In [1]: import numpy as np

In [2]: from numpy import linalg as LA

In [3]: np.set_printoptions(suppress=True, linewidth=100)

In [4]: rd = lambda a: np.round(a, 2) + 0

In [5]: X = np.loadtxt("x.csv", delimiter=",")

In [6]: rd(X)
Out[6]: 
array([[ 1.  ,  0.  ,  0.  ,  0.  ,  0.  ,  0.  ,  0.  ],
       [ 0.  ,  1.  ,  0.  ,  0.  ,  0.  ,  0.  ,  0.  ],
       [ 0.  ,  0.  ,  1.  ,  0.  ,  0.  ,  0.  ,  0.  ],
       [ 0.  ,  0.  ,  0.  ,  0.79,  0.  , -0.62,  0.  ],
       [ 0.  ,  0.  ,  0.  ,  0.  ,  1.  ,  0.  ,  0.  ],
       [ 0.  ,  0.  ,  0.  ,  0.62,  0.  ,  0.79,  0.  ],
       [ 0.  ,  0.  ,  0.  ,  0.  ,  0.  ,  0.  ,  1.  ]])

In [7]: rd(np.abs(LA.eigvals(X)).max())
Out[7]: np.float64(1.0)

In [8]: rd(np.sort(np.abs(LA.eigvals(X))))
Out[8]: array([1., 1., 1., 1., 1., 1., 1.])

In [9]: np.allclose(X, X.T)
Out[9]: False

In [10]: rd((X + X.T) / 2)
Out[10]: 
array([[1.  , 0.  , 0.  , 0.  , 0.  , 0.  , 0.  ],
       [0.  , 1.  , 0.  , 0.  , 0.  , 0.  , 0.  ],
       [0.  , 0.  , 1.  , 0.  , 0.  , 0.  , 0.  ],
       [0.  , 0.  , 0.  , 0.79, 0.  , 0.  , 0.  ],
       [0.  , 0.  , 0.  , 0.  , 1.  , 0.  , 0.  ],
       [0.  , 0.  , 0.  , 0.  , 0.  , 0.79, 0.  ],
       [0.  , 0.  , 0.  , 0.  , 0.  , 0.  , 1.  ]])

In [11]: rd(np.trace(X))
Out[11]: np.float64(6.58)

In [12]: vec = np.array([0, 2, 2, 0, 1, 0, 2])

In [13]: X.T @ (X @ vec)
Out[13]: array([0., 2., 2., 0., 1., 0., 2.])

In [14]: rd(LA.norm(vec)), rd(LA.norm(X @ vec))
Out[14]: (np.float64(3.61), np.float64(3.61))

In [15]: 7 - LA.matrix_rank(X - np.eye(7), tol=1e-8)
Out[15]: np.int64(5)

In [16]: rd(LA.pinv(X))
Out[16]: 
array([[ 1.  ,  0.  ,  0.  ,  0.  ,  0.  ,  0.  ,  0.  ],
       [ 0.  ,  1.  ,  0.  ,  0.  ,  0.  ,  0.  ,  0.  ],
       [ 0.  ,  0.  ,  1.  ,  0.  ,  0.  ,  0.  ,  0.  ],
       [ 0.  ,  0.  ,  0.  ,  0.79,  0.  ,  0.62,  0.  ],
       [ 0.  ,  0.  ,  0.  ,  0.  ,  1.  ,  0.  ,  0.  ],
       [ 0.  ,  0.  ,  0.  , -0.62,  0.  ,  0.79,  0.  ],
       [ 0.  ,  0.  ,  0.  ,  0.  ,  0.  ,  0.  ,  1.  ]])

In [17]: rd(X.T @ X)
Out[17]: 
array([[1., 0., 0., 0., 0., 0., 0.],
       [0., 1., 0., 0., 0., 0., 0.],
       [0., 0., 1., 0., 0., 0., 0.],
       [0., 0., 0., 1., 0., 0., 0.],
       [0., 0., 0., 0., 1., 0., 0.],
       [0., 0., 0., 0., 0., 1., 0.],
       [0., 0., 0., 0., 0., 0., 1.]])

In [18]: X[:, 3] @ X[:, 1]
Out[18]: np.float64(0.0)

In [19]: rd(X @ X.T)
Out[19]: 
array([[1., 0., 0., 0., 0., 0., 0.],
       [0., 1., 0., 0., 0., 0., 0.],
       [0., 0., 1., 0., 0., 0., 0.],
       [0., 0., 0., 1., 0., 0., 0.],
       [0., 0., 0., 0., 1., 0., 0.],
       [0., 0., 0., 0., 0., 1., 0.],
       [0., 0., 0., 0., 0., 0., 1.]])

In [20]: rd(LA.svd(X, compute_uv=False))
Out[20]: array([1., 1., 1., 1., 1., 1., 1.])
